>>> import numpy as np
>>> from numpy import linalg as LA
>>> np.set_printoptions(precision=1, suppress=True, linewidth=100, floatmode="fixed")
>>> tidy = lambda a: np.round(a, 1) + 0
>>> data = np.load("layer3.npy")
>>> data
array([[  5.0,   1.0,  -1.0,  -6.0,   9.0,  -4.0,  -8.0,   4.0,   5.0,   3.0],
       [  1.0,   5.0,  -1.0,  -6.0,   9.0,  -4.0,  -8.0,   4.0,   5.0,   3.0],
       [ -1.0,  -1.0,   5.0,   6.0,  -9.0,   4.0,   8.0,  -4.0,  -5.0,  -3.0],
       [ -6.0,  -6.0,   6.0,  40.0, -54.0,  24.0,  48.0, -24.0, -30.0, -18.0],
       [  9.0,   9.0,  -9.0, -54.0,  85.0, -36.0, -72.0,  36.0,  45.0,  27.0],
       [ -4.0,  -4.0,   4.0,  24.0, -36.0,  20.0,  32.0, -16.0, -20.0, -12.0],
       [ -8.0,  -8.0,   8.0,  48.0, -72.0,  32.0,  68.0, -32.0, -40.0, -24.0],
       [  4.0,   4.0,  -4.0, -24.0,  36.0, -16.0, -32.0,  20.0,  20.0,  12.0],
       [  5.0,   5.0,  -5.0, -30.0,  45.0, -20.0, -40.0,  20.0,  29.0,  15.0],
       [  3.0,   3.0,  -3.0, -18.0,  27.0, -12.0, -24.0,  12.0,  15.0,  13.0]])
>>> x0 = np.ones(10)
>>> for _ in range(5):
...     x0 = data @ x0
...     x0 /= LA.norm(x0)
...     print(round(x0 @ data @ x0, 1))
... 
244.7
254.0
254.0
254.0
254.0
>>> tidy(LA.eigvalsh(data)[-1])
np.float64(254.0)
>>> gram = data.T @ data
>>> gram
array([[   274.0,    258.0,   -258.0,  -1548.0,   2322.0,  -1032.0,  -2064.0,   1032.0,   1290.0,
           774.0],
       [   258.0,    274.0,   -258.0,  -1548.0,   2322.0,  -1032.0,  -2064.0,   1032.0,   1290.0,
           774.0],
       [  -258.0,   -258.0,    274.0,   1548.0,  -2322.0,   1032.0,   2064.0,  -1032.0,  -1290.0,
          -774.0],
       [ -1548.0,  -1548.0,   1548.0,   9304.0, -13932.0,   6192.0,  12384.0,  -6192.0,  -7740.0,
         -4644.0],
       [  2322.0,   2322.0,  -2322.0, -13932.0,  20914.0,  -9288.0, -18576.0,   9288.0,  11610.0,
          6966.0],
       [ -1032.0,  -1032.0,   1032.0,   6192.0,  -9288.0,   4144.0,   8256.0,  -4128.0,  -5160.0,
         -3096.0],
       [ -2064.0,  -2064.0,   2064.0,  12384.0, -18576.0,   8256.0,  16528.0,  -8256.0, -10320.0,
         -6192.0],
       [  1032.0,   1032.0,  -1032.0,  -6192.0,   9288.0,  -4128.0,  -8256.0,   4144.0,   5160.0,
          3096.0],
       [  1290.0,   1290.0,  -1290.0,  -7740.0,  11610.0,  -5160.0, -10320.0,   5160.0,   6466.0,
          3870.0],
       [   774.0,    774.0,   -774.0,  -4644.0,   6966.0,  -3096.0,  -6192.0,   3096.0,   3870.0,
          2338.0]])
>>> np.diag(gram)
array([  274.0,   274.0,   274.0,  9304.0, 20914.0,  4144.0, 16528.0,  4144.0,  6466.0,  2338.0])
>>> np.allclose(gram, gram.T)
True
>>> (data @ data.T).shape
(10, 10)
